% python3 -q
>>> import numpy as np
>>> np.set_printoptions(precision=2, suppress=True, linewidth=140, sign=" ")
>>> u = np.array([4, 5, 3, 3, 2, 5])
>>> rng = np.random.default_rng(7725)
>>> E = np.outer(rng.normal(size=22), u) + 0.3 * rng.normal(size=(22, 6))
>>> E
array([[-0.07,  0.26, -0.06, -0.29,  0.6 ,  0.37],
       [-1.23, -1.73, -1.17, -1.89, -0.58, -1.71],
       [-1.76, -2.21, -1.49, -1.41, -1.33, -2.75],
       [-6.34, -7.66, -4.49, -4.82, -3.27, -6.95],
       [ 1.66,  2.34,  0.8 ,  1.16,  1.27,  2.33],
       [ 3.29,  3.91,  2.53,  2.08,  1.57,  3.13],
       [ 4.53,  5.44,  3.26,  3.66,  2.32,  5.82],
       [ 5.7 ,  7.25,  4.42,  4.41,  3.07,  7.09],
       [ 1.15,  2.05,  0.72,  1.31,  1.04,  2.16],
       [ 2.18,  2.86,  1.21,  1.61,  0.61,  2.41],
       [ 7.02,  8.81,  4.2 ,  5.1 ,  3.67,  8.99],
       [ 7.67,  9.55,  5.73,  5.24,  3.87,  9.27],
       [ 5.73,  7.42,  3.63,  4.31,  2.74,  7.99],
       [ 0.9 ,  0.66,  0.35,  0.22,  0.13,  1.12],
       [-3.75, -4.57, -3.17, -3.3 , -2.11, -4.85],
       [ 6.52,  8.12,  4.44,  4.68,  3.3 ,  8.69],
       [ 0.05,  0.02, -0.53,  0.34, -0.41,  0.42],
       [ 4.35,  5.97,  3.58,  3.41,  2.19,  5.32],
       [-4.5 , -5.55, -4.  , -3.01, -2.1 , -5.57],
       [-0.88, -1.39, -0.66, -0.78, -0.63, -1.33],
       [-5.33, -6.51, -3.51, -3.92, -2.44, -6.77],
       [-2.46, -2.99, -1.83, -2.16, -1.28, -3.03]])
>>> Xc = E - E.mean(axis=0)
>>> Uu, sv, Vh = np.linalg.svd(Xc, full_matrices=False)
>>> np.linalg.matrix_rank(Xc)
np.int64(6)
>>> Vh[0] * np.sign(Vh[0, np.abs(Vh[0]).argmax()])
array([ 0.43,  0.53,  0.31,  0.32,  0.22,  0.53])
>>> np.searchsorted(np.cumsum(sv ** 2) / (sv ** 2).sum(), 0.9) + 1
np.int64(1)
>>> np.round((sv ** 2).sum() ** 2 / (sv ** 4).sum(), 2)
np.float64(1.01)
>>> (np.sign(Uu[:, 0]) == np.sign(Uu[0, 0])).astype(int)
array([ 1,  1,  1,  1,  0,  0,  0,  0,  0,  0,  0,  0,  0,  1,  1,  0,  1,  0,  1,  1,  1,  1])
>>> sv
array([ 44.54,   1.98,   1.37,   1.15,   1.02,   0.65])
>>> W0 = np.load("block12.npy")
>>> W0
array([[ 0,  0,  0,  2,  4, -2],
       [ 0,  0,  0,  0,  2,  0],
       [ 0,  0,  0, -4, -4,  0],
       [ 0,  0,  0,  3,  6, -3],
       [ 0,  0,  0,  0,  3,  0],
       [ 0,  0,  0, -6, -6,  0]])
>>> np.linalg.matrix_rank(W0, rtol=0.1)
np.int64(3)
>>> J = np.loadtxt("mat.csv", delimiter=",")
>>> J.round(2) + 0
array([[-0.22,  0.02,  0.17, -0.21, -0.02,  0.08],
       [-0.49, -0.02,  0.  ,  0.02, -0.19, -0.3 ],
       [-0.1 ,  0.21, -0.05, -0.45, -0.25, -0.14],
       [ 0.27,  0.18,  0.53, -0.14,  0.17,  0.07],
       [ 0.24, -0.05,  0.25,  0.52, -0.27,  0.01],
       [ 0.56,  0.28, -0.05,  0.07,  0.07, -0.35],
       [ 0.32, -0.41,  0.07, -0.45, -0.41,  0.06],
       [ 0.02,  0.32,  0.38, -0.14,  0.06,  0.5 ],
       [ 0.  , -0.35, -0.22,  0.12,  0.09,  0.59],
       [-0.02,  0.51, -0.37, -0.22,  0.03,  0.26],
       [-0.24,  0.05,  0.32, -0.02,  0.31, -0.24],
       [ 0.05, -0.41,  0.06, -0.28,  0.62, -0.11],
       [-0.1 , -0.14,  0.35, -0.15, -0.37,  0.01],
       [-0.29,  0.07,  0.25,  0.25,  0.01,  0.15]])
>>> # keeps lengths
>>> z = J[:, 4] > np.median(J[:, 4])
>>> u = J[z].mean(axis=0) - J[~z].mean(axis=0)
>>> z.astype(int)
array([ 0,  0,  0,  1,  0,  1,  0,  1,  1,  1,  1,  1,  0,  0])
>>> u
array([ 0.18,  0.13, -0.06, -0.02,  0.41,  0.12])
